In [1]: import numpy as np

In [2]: np.set_printoptions(suppress=True, linewidth=120)

In [3]: def rnd(a):
   ...:     return np.round(a, 3) + 0
   ...: 

In [4]: u = np.array([2, -1, -3, -1, -1, -2, -1, -2, 3, 2, 3])

In [5]: r1 = np.array([-3, 3, 1, -2, -2, -3])

In [6]: E = u[:, None] + r1[None, :]

In [7]: print(E)
[[-1  5  3  0  0 -1]
 [-4  2  0 -3 -3 -4]
 [-6  0 -2 -5 -5 -6]
 [-4  2  0 -3 -3 -4]
 [-4  2  0 -3 -3 -4]
 [-5  1 -1 -4 -4 -5]
 [-4  2  0 -3 -3 -4]
 [-5  1 -1 -4 -4 -5]
 [ 0  6  4  1  1  0]
 [-1  5  3  0  0 -1]
 [ 0  6  4  1  1  0]]

In [8]: print(np.linalg.matrix_rank(E, rtol=0.1))
2

In [9]: print([round(float(x), 3) for x in np.linalg.svd(E, compute_uv=False)[:3]])
[22.51, 13.539, 0.0]

In [10]: K = np.loadtxt("sample2.csv", delimiter=",")

In [11]: print(K)
[[ 2. -2.  4. -3.  2.  0.  0. -2.  3.  4. -1.  5.]
 [-2. -4.  3. -1.  5. -5. -1. -1.  2.  0.  0. -1.]
 [ 4.  3.  4.  5.  1. -1. -4.  1. -5.  0. -3. -3.]
 [-3. -1.  5.  4. -3.  1.  2.  1.  2. -1.  4.  1.]
 [ 2.  5.  1. -3.  4. -1.  0.  4.  1. -2.  3. -2.]
 [ 0. -5. -1.  1. -1. -4. -1. -1. -3.  0.  0. -2.]
 [ 0. -1. -4.  2.  0. -1.  0. -1.  3.  4. -4.  0.]
 [-2. -1.  1.  1.  4. -1. -1. -6.  3. -2.  2.  0.]
 [ 3.  2. -5.  2.  1. -3.  3.  3.  2.  0.  2.  2.]
 [ 4.  0.  0. -1. -2.  0.  4. -2.  0.  0. -4.  1.]
 [-1.  0. -3.  4.  3.  0. -4.  2.  2. -4. -6.  2.]
 [ 5. -1. -3.  1. -2. -2.  0.  0.  2.  1.  2.  4.]]

In [12]: ev, V = np.linalg.eigh(K)

In [13]: x0 = np.array([1, 3, 0, 1, 1, 0, 2, 2, 0, 2, 2, 2])

In [14]: print(rnd(x0 @ K @ x0 / (x0 @ x0)), rnd(ev[0]), rnd(ev[-1]))
-1.312 -13.617 13.392

In [15]: print(x0 @ K @ x0)
-42.0

In [16]: m1 = np.load("layer0.npy")

In [17]: print(m1)
[[ 16   5  10  -6   1 -17   1]
 [  5   8 -13   1  10  14  -9]
 [ 10 -13  12  12   0  10   1]
 [ -6   1  12   0 -12  -4 -11]
 [  1  10   0 -12 -14  -7  -2]
 [-17  14  10  -4  -7  -2 -17]
 [  1  -9   1 -11  -2 -17  18]]

In [18]: ev, V = np.linalg.eigh(m1)

In [19]: print((ev > 1e-8).sum(), (ev < -1e-8).sum())
4 3

In [20]: print(np.abs(V[:, -1]).round(6).argmax())
6

In [21]: print(rnd(ev.sum()), np.trace(m1))
38.0 38

In [22]: print(np.unique(ev.round(6) + 0, return_counts=True)[1])
[1 1 1 1 1 1 1]

In [23]: print(rnd(V.T @ m1 @ V))
[[-40.535   0.      0.      0.      0.      0.      0.   ]
 [  0.    -12.448   0.      0.      0.      0.      0.   ]
 [  0.      0.     -3.53    0.      0.      0.      0.   ]
 [  0.      0.      0.      4.091   0.      0.      0.   ]
 [  0.      0.      0.      0.     22.062   0.      0.   ]
 [  0.      0.      0.      0.      0.     28.201   0.   ]
 [  0.      0.      0.      0.      0.      0.     40.159]]

In [24]: print(rnd(V.T @ V))
[[1. 0. 0. 0. 0. 0. 0.]
 [0. 1. 0. 0. 0. 0. 0.]
 [0. 0. 1. 0. 0. 0. 0.]
 [0. 0. 0. 1. 0. 0. 0.]
 [0. 0. 0. 0. 1. 0. 0.]
 [0. 0. 0. 0. 0. 1. 0.]
 [0. 0. 0. 0. 0. 0. 1.]]
